>>> import numpy as np
>>> np.set_printoptions(precision=2, suppress=True, linewidth=100, sign=" ")
>>> rd = lambda a: np.round(a, 2) + 0
>>> feats, _ = np.linalg.qr(np.array([[-0.4, 1.4, -0.3, -0.2, -0.6],
...     [0.7, 0.3, 0.0, -0.1, 0.7],
...     [-2.8, 0.2, 0.5, 0.8, -1.5],
...     [0.0, -0.7, 1.0, -0.8, -0.9],
...     [-0.3, 1.3, -0.4, 2.0, -1.4]]))
>>> print(rd(feats))
[[-0.14 -0.66 -0.27 -0.66  0.19]
 [ 0.24 -0.2  -0.34  0.04 -0.89]
 [-0.96  0.11 -0.03  0.02 -0.27]
 [ 0.    0.35 -0.9   0.09  0.27]
 [-0.1  -0.62 -0.11  0.75  0.19]]
>>> # keeps lengths
>>> print(rd(feats[:, 2] @ feats[:, 0]))
0.0
>>> print(rd(np.linalg.norm(feats, axis=0)))
[ 1.  1.  1.  1.  1.]
>>> other = np.array([[0, 0, 2], [2, 0, 2], [1, 3, 3], [3, 1, 2]])
>>> m1 = other.T @ other
>>> print(m1)
[[ 14   6  13]
 [  6  10  11]
 [ 13  11  21]]
>>> vals, V = np.linalg.eig(m1)
>>> print(rd(np.sort(np.linalg.eigvals(np.linalg.inv(m1)))))
[ 0.03  0.17  0.42]
>>> W0 = np.array([[-3, -9, 7],
...     [-6, 3, -3],
...     [-9, -7, -2],
...     [1, 3, 3],
...     [-8, 2, 0],
...     [-5, 6, -3],
...     [-7, 8, -5]])
>>> W0[-1] = W0[0] + 3 * W0[1]
>>> print(W0)
[[ -3  -9   7]
 [ -6   3  -3]
 [ -9  -7  -2]
 [  1   3   3]
 [ -8   2   0]
 [ -5   6  -3]
 [-21   0  -2]]
>>> other = W0[0, 0] * W0[1:] - np.outer(W0[1:, 0], W0[0])
>>> print(other)
[[   0  -63   51]
 [   0  -60   69]
 [   0    0  -16]
 [   0  -78   56]
 [   0  -63   44]
 [   0 -189  153]]
>>> print(np.flatnonzero(~other.round(6).any(axis=1)))
[]
>>> print(np.linalg.matrix_rank(other), np.linalg.matrix_rank(W0))
2 3
>>> Q, Rm = np.linalg.qr(W0)
>>> print(rd(np.trace(Q @ Q.T)))
3.0
>>> print(rd(Q @ Rm))
[[ -3.  -9.   7.]
 [ -6.   3.  -3.]
 [ -9.  -7.  -2.]
 [  1.   3.   3.]
 [ -8.   2.   0.]
 [ -5.   6.  -3.]
 [-21.   0.  -2.]]
>>> print(rd(Q.T @ Q))
[[ 1.  0.  0.]
 [ 0.  1.  0.]
 [ 0.  0.  1.]]
>>> print(rd(np.abs(np.diag(Rm))))
[ 25.63  13.66   7.  ]
>>> hat = W0 @ np.linalg.solve(W0.T @ W0, W0.T)
>>> print(np.allclose(hat @ hat, hat))
True
>>> print(rd(np.diag(hat)))
[ 0.76  0.14  0.6   0.37  0.19  0.25  0.69]
>>> print(rd(hat))
[[ 0.76 -0.22  0.07  0.18  0.07 -0.28  0.11]
 [-0.22  0.14  0.04 -0.05  0.07  0.16  0.19]
 [ 0.07  0.04  0.6  -0.4  -0.1  -0.15  0.2 ]
 [ 0.18 -0.05 -0.4   0.37  0.17  0.08  0.04]
 [ 0.07  0.07 -0.1   0.17  0.19  0.14  0.29]
 [-0.28  0.16 -0.15  0.08  0.14  0.25  0.19]
 [ 0.11  0.19  0.2   0.04  0.29  0.19  0.69]]
>>> print(np.trace(hat))
3.0
>>> print(np.linalg.matrix_rank(np.eye(7) - hat))
4
>>> gram = hat.T @ hat
>>> print(np.linalg.matrix_rank(gram))
3
>>> print(rd(np.linalg.svd(hat, compute_uv=False) ** 2))
[ 1.  1.  1.  0.  0.  0.  0.]
>>> W = np.array([[-2, -4, 7, -6, 7, 5], [7, -2, 6, 9, 6, -2], [-9, 0, 6, 3, -4, 3]])
>>> coef = np.array([3, -4, 3, 4, -6, 0])
>>> H = np.maximum(W0 @ W + coef, 0)
>>> print((H > 0).astype(int))
[[ 0  1  0  0  0  1]
 [ 1  1  0  1  0  0]
 [ 0  1  0  0  0  0]
 [ 0  0  1  1  1  1]
 [ 1  1  0  1  0  0]
 [ 1  1  0  1  1  0]
 [ 1  1  0  1  0  0]]
>>> print(rd((H > 0).mean(axis=0)))
[ 0.57  0.86  0.14  0.71  0.29  0.29]
>>> Z = np.array([[0, 1], [2, 1], [1, 1], [1, 0], [0, 2], [2, 1]])
>>> print(H @ Z)
[[ 100   50]
 [  86   77]
 [  92   46]
 [  96   68]
 [ 118   57]
 [  87  100]
 [ 284  143]]
>>> print((H @ Z).round(6).argmax(axis=1))
[ 0  0  0  0  0  1  0]
>>> print(W @ Z)
[[ 3 20]
 [ 7 21]
 [15 -8]]
>>> K = np.diag(np.array([7, 6, -3, 2, -8, 6]))
>>> print(K)
[[ 7  0  0  0  0  0]
 [ 0  6  0  0  0  0]
 [ 0  0 -3  0  0  0]
 [ 0  0  0  2  0  0]
 [ 0  0  0  0 -8  0]
 [ 0  0  0  0  0  6]]
>>> # triangular: eigenvalues sit on the diagonal
>>> f = np.array([0, -2, 0])
>>> print(np.array([np.convolve(row, f, "same") for row in K]))
[[-14   0   0   0   0   0]
 [  0 -12   0   0   0   0]
 [  0   0   6   0   0   0]
 [  0   0   0  -4   0   0]
 [  0   0   0   0  16   0]
 [  0   0   0   0   0 -12]]
>>> print(np.polyval(f, K[1]))
[  0 -12   0   0   0   0]
>>> print(np.convolve(K[1], f))
[  0   0 -12   0   0   0   0   0]
>>> print(np.cross(K[1, :3], K[2, :3]))
[-18   0   0]
>>> print([round(float(np.linalg.det(K[:i, :i])), 2) + 0 for i in range(1, 7)])
[7.0, 42.0, -126.0, -252.0, 2016.0, 12096.0]
>>> print(rd(np.linalg.eigvalsh(K).min()))
-8.0
>>> f, r1 = K[4], K[1]
>>> print(f @ f)
64
>>> p = (f @ r1) / (f @ f) * f
>>> print(np.linalg.matrix_rank(np.outer(f, r1)))
1
>>> print(rd(np.linalg.norm(f + r1) ** 2 + np.linalg.norm(f - r1) ** 2))
200.0
>>> Uu, s, Vt = np.linalg.svd(m1, full_matrices=False)
>>> print(np.allclose(Uu * s @ Vt, m1))
True
>>> print(rd(Uu.T @ Uu))
[[ 1.  0.  0.]
 [ 0.  1.  0.]
 [ 0.  0.  1.]]
>>> print(rd(s / s[0]))
[ 1.    0.16  0.06]
>>> print(np.abs(Uu[:, 0]).round(6).argmax())
2
>>> f = np.array([-2, 0, 2, -1, 1, 0])
>>> other = K + np.outer(f, np.eye(6)[4])
>>> print(rd(np.linalg.det(other) / np.linalg.det(K)), rd(1 + np.linalg.solve(K, f)[4]))
0.88 0.88
>>> other = np.array([[3, 1, 3],
...     [0, 1, 3],
...     [0, 2, 3],
...     [2, 3, 2],
...     [1, 2, 3],
...     [3, 3, 0],
...     [3, 2, 3]])
>>> E = np.block([[np.zeros((7, 7)), other], [other.T, np.zeros((3, 3))]])
>>> print(E)
[[ 0.  0.  0.  0.  0.  0.  0.  3.  1.  3.]
 [ 0.  0.  0.  0.  0.  0.  0.  0.  1.  3.]
 [ 0.  0.  0.  0.  0.  0.  0.  0.  2.  3.]
 [ 0.  0.  0.  0.  0.  0.  0.  2.  3.  2.]
 [ 0.  0.  0.  0.  0.  0.  0.  1.  2.  3.]
 [ 0.  0.  0.  0.  0.  0.  0.  3.  3.  0.]
 [ 0.  0.  0.  0.  0.  0.  0.  3.  2.  3.]
 [ 3.  0.  0.  2.  1.  3.  3.  0.  0.  0.]
 [ 1.  1.  2.  3.  2.  3.  2.  0.  0.  0.]
 [ 3.  3.  3.  2.  3.  0.  3.  0.  0.  0.]]
>>> # rank 6
>>> print(np.linalg.lstsq(E[:-1].T, E[-1])[2])
5
>>> print(np.unique(E.round(6), axis=0).shape)
(10, 10)
>>> vals, V = np.linalg.eigh(E)
>>> x = np.array([0, 2, 3, 1, 3, 1, 1, 0, 2, 2])
>>> print(x @ E @ x)
204.0
>>> print(np.abs(E).sum(axis=1).max(), rd(np.abs(vals).max()))
17.0 9.63
>>> T = np.stack([E, 2 * E, E[::-1]])
>>> print(np.linalg.matrix_rank(T))
[ 6  6  6]
>>> print(np.linalg.matrix_rank(T.reshape(3, -1)))
2
>>> r = np.linalg.matrix_rank(E)
>>> print(r)
6
>>> N = np.linalg.svd(E)[2][r:].T
>>> print([int(np.linalg.matrix_rank(E[:i])) for i in range(1, len(E) + 1)])
[1, 2, 3, 3, 3, 3, 3, 4, 5, 6]
>>> print([int(np.linalg.matrix_rank(E[:, :j + 1])) for j in range(10)])
[1, 2, 3, 3, 3, 3, 3, 4, 5, 6]
>>> print(np.allclose(E @ N, 0))
True
>>> print(rd(N @ N.T))
[[ 0.35 -0.06  0.15  0.07 -0.04  0.06 -0.44  0.    0.    0.  ]
 [-0.06  0.69 -0.31 -0.05 -0.23  0.24 -0.07  0.    0.    0.  ]
 [ 0.15 -0.31  0.56 -0.21 -0.29  0.06  0.02  0.    0.    0.  ]
 [ 0.07 -0.05 -0.21  0.67 -0.17 -0.37 -0.09  0.    0.    0.  ]
 [-0.04 -0.23 -0.29 -0.17  0.77  0.   -0.1   0.    0.    0.  ]
 [ 0.06  0.24  0.06 -0.37  0.    0.3  -0.12  0.    0.    0.  ]
 [-0.44 -0.07  0.02 -0.09 -0.1  -0.12  0.65  0.    0.    0.  ]
 [ 0.    0.    0.    0.    0.    0.    0.    0.    0.    0.  ]
 [ 0.    0.    0.    0.    0.    0.    0.    0.    0.    0.  ]
 [ 0.    0.    0.    0.    0.    0.    0.    0.    0.    0.  ]]
>>> print(E.reshape(-1, 2))
[[ 0.  0.]
 [ 0.  0.]
 [ 0.  0.]
 [ 0.  3.]
 [ 1.  3.]
 [ 0.  0.]
 [ 0.  0.]
 [ 0.  0.]
 [ 0.  0.]
 [ 1.  3.]
 [ 0.  0.]
 [ 0.  0.]
 [ 0.  0.]
 [ 0.  0.]
 [ 2.  3.]
 [ 0.  0.]
 [ 0.  0.]
 [ 0.  0.]
 [ 0.  2.]
 [ 3.  2.]
 [ 0.  0.]
 [ 0.  0.]
 [ 0.  0.]
 [ 0.  1.]
 [ 2.  3.]
 [ 0.  0.]
 [ 0.  0.]
 [ 0.  0.]
 [ 0.  3.]
 [ 3.  0.]
 [ 0.  0.]
 [ 0.  0.]
 [ 0.  0.]
 [ 0.  3.]
 [ 2.  3.]
 [ 3.  0.]
 [ 0.  2.]
 [ 1.  3.]
 [ 3.  0.]
 [ 0.  0.]
 [ 1.  1.]
 [ 2.  3.]
 [ 2.  3.]
 [ 2.  0.]
 [ 0.  0.]
 [ 3.  3.]
 [ 3.  2.]
 [ 3.  0.]
 [ 3.  0.]
 [ 0.  0.]]
>>> print(E.ravel(order="F"))
[ 0.  0.  0.  0.  0.  0.  0.  3.  1.  3.  0.  0.  0.  0.  0.  0.  0.  0.  1.  3.  0.  0.  0.  0.
  0.  0.  0.  0.  2.  3.  0.  0.  0.  0.  0.  0.  0.  2.  3.  2.  0.  0.  0.  0.  0.  0.  0.  1.
  2.  3.  0.  0.  0.  0.  0.  0.  0.  3.  3.  0.  0.  0.  0.  0.  0.  0.  0.  3.  2.  3.  3.  0.
  0.  2.  1.  3.  3.  0.  0.  0.  1.  1.  2.  3.  2.  3.  2.  0.  0.  0.  3.  3.  3.  2.  3.  0.
  3.  0.  0.  0.]
>>> T = E.reshape(10, 2, -1)
>>> print(np.einsum("ihd,ihd->ih", T, T))
[[  0.  19.]
 [  0.  10.]
 [  0.  13.]
 [  0.  17.]
 [  0.  14.]
 [  0.  18.]
 [  0.  22.]
 [ 14.  18.]
 [ 19.  13.]
 [ 40.   9.]]
>>> print(T.sum(axis=1))
[[ 0.  0.  3.  1.  3.]
 [ 0.  0.  0.  1.  3.]
 [ 0.  0.  0.  2.  3.]
 [ 0.  0.  2.  3.  2.]
 [ 0.  0.  1.  2.  3.]
 [ 0.  0.  3.  3.  0.]
 [ 0.  0.  3.  2.  3.]
 [ 6.  3.  0.  2.  1.]
 [ 4.  3.  2.  3.  2.]
 [ 3.  6.  3.  2.  3.]]
>>> print(T[:, 0])
[[ 0.  0.  0.  0.  0.]
 [ 0.  0.  0.  0.  0.]
 [ 0.  0.  0.  0.  0.]
 [ 0.  0.  0.  0.  0.]
 [ 0.  0.  0.  0.  0.]
 [ 0.  0.  0.  0.  0.]
 [ 0.  0.  0.  0.  0.]
 [ 3.  0.  0.  2.  1.]
 [ 1.  1.  2.  3.  2.]
 [ 3.  3.  3.  2.  3.]]
>>> print(np.einsum("ihd,jhd->hij", T, T).shape)
(2, 10, 10)
>>> print(T.transpose(1, 0, 2))
[[[ 0.  0.  0.  0.  0.]
  [ 0.  0.  0.  0.  0.]
  [ 0.  0.  0.  0.  0.]
  [ 0.  0.  0.  0.  0.]
  [ 0.  0.  0.  0.  0.]
  [ 0.  0.  0.  0.  0.]
  [ 0.  0.  0.  0.  0.]
  [ 3.  0.  0.  2.  1.]
  [ 1.  1.  2.  3.  2.]
  [ 3.  3.  3.  2.  3.]]

 [[ 0.  0.  3.  1.  3.]
  [ 0.  0.  0.  1.  3.]
  [ 0.  0.  0.  2.  3.]
  [ 0.  0.  2.  3.  2.]
  [ 0.  0.  1.  2.  3.]
  [ 0.  0.  3.  3.  0.]
  [ 0.  0.  3.  2.  3.]
  [ 3.  3.  0.  0.  0.]
  [ 3.  2.  0.  0.  0.]
  [ 0.  3.  0.  0.  0.]]]
